% python3 -q
>>> import numpy as np
>>> from numpy import linalg as LA
>>> np.set_printoptions(precision=2, suppress=True, linewidth=140, sign=" ")
>>> A = np.load("data.npy")
>>> print(A)
[[ 0.5   0.   -0.87]
 [ 0.    1.    0.  ]
 [ 0.87  0.    0.5 ]]
>>> # columns are unit length and at right angles
>>> Q, R = LA.qr(A)
>>> print(np.allclose(R.T @ R, A.T @ A))
True
>>> print(Q)
[[-0.5   0.   -0.87]
 [-0.    1.    0.  ]
 [-0.87 -0.    0.5 ]]
>>> print(Q.shape, R.shape)
(3, 3) (3, 3)
>>> print(np.trace(Q @ Q.T))
3.0
>>> def softmax(z):
...     e = np.exp(z - z.max(axis=-1, keepdims=True))
...     return e / e.sum(axis=-1, keepdims=True)
... 
>>> print(softmax(Q).sum(axis=1))
[ 1.  1.  1.]
>>> print(softmax(Q[0]))
[ 0.3   0.49  0.21]
>>> att = Q @ Q.T / np.sqrt(3)
>>> print(softmax(att)[0] @ Q)
[-0.46  0.26 -0.28]
>>> x = np.array([3, -2, 8])
>>> target = A @ x
>>> print(target)
[-5.43 -2.    6.6 ]
>>> print(LA.solve(A, 5 * target))
[ 15. -10.  40.]
>>> print(LA.solve(A, A[:, 2]))
[ 0.  0.  1.]
>>> print((A != 0).astype(int))
[[ 1  0  1]
 [ 0  1  0]
 [ 1  0  1]]
>>> print(np.sort(LA.eigvals(A).real))
[ 0.5  0.5  1. ]
>>> print(np.round(LA.det(A), 2))
1.0
>>> print(A @ A)
[[-0.5   0.   -0.87]
 [ 0.    1.    0.  ]
 [ 0.87  0.   -0.5 ]]
>>> X = np.load("test9.npy")
>>> print(X)
[[-2  0  0  0  0  6]
 [ 0  9  0  8 -4  0]
 [-7  0  3  0  0 -6]
 [ 0  7  0 -7  5  0]
 [ 0  7  0 -5  8  0]
 [ 1  0  5  0  0 -5]]
>>> # splits into 2 blocks
>>> print(np.round(np.abs(LA.eigvals(X)).max(), 2))
9.94
>>> print(np.trace(X))
6
>>> print(np.sort(np.abs(LA.eigvals(X))))
[ 5.99  5.99  7.08  7.14  7.19  9.94]
>>> print(X @ X)
[[ 10   0  30   0   0 -42]
 [  0 109   0  36 -28   0]
 [-13   0 -21   0   0 -30]
 [  0  49   0  80 -23   0]
 [  0  84   0  51  11   0]
 [-42   0 -10   0   0   1]]
>>> print((X + X.T) / 2)
[[-2.   0.  -3.5  0.   0.   3.5]
 [ 0.   9.   0.   7.5  1.5  0. ]
 [-3.5  0.   3.   0.   0.  -0.5]
 [ 0.   7.5  0.  -7.   0.   0. ]
 [ 0.   1.5  0.   0.   8.   0. ]
 [ 3.5  0.  -0.5  0.   0.  -5. ]]
>>> print((X - X.T) / 2)
[[ 0.   0.   3.5  0.   0.   2.5]
 [ 0.   0.   0.   0.5 -5.5  0. ]
 [-3.5  0.   0.   0.   0.  -5.5]
 [ 0.  -0.5  0.   0.   5.   0. ]
 [ 0.   5.5  0.  -5.   0.   0. ]
 [-2.5  0.   5.5  0.   0.   0. ]]
>>> print(np.allclose(X, X.T))
False
>>> x = np.array([-1, -1, 0, -1, -1, 0])
>>> a = np.maximum(X @ x, 0)
>>> print(np.flatnonzero(a > 1e-9))
[ 0  2]
>>> print(np.maximum(X @ x, 0) - np.maximum(-X @ x, 0))
[  2 -13   7  -5 -10  -1]
>>> print(a)
[ 2  0  7  0  0  0]
>>> print(np.maximum(X @ (3 * x), 0))
[  6   0  21   0   0   0]
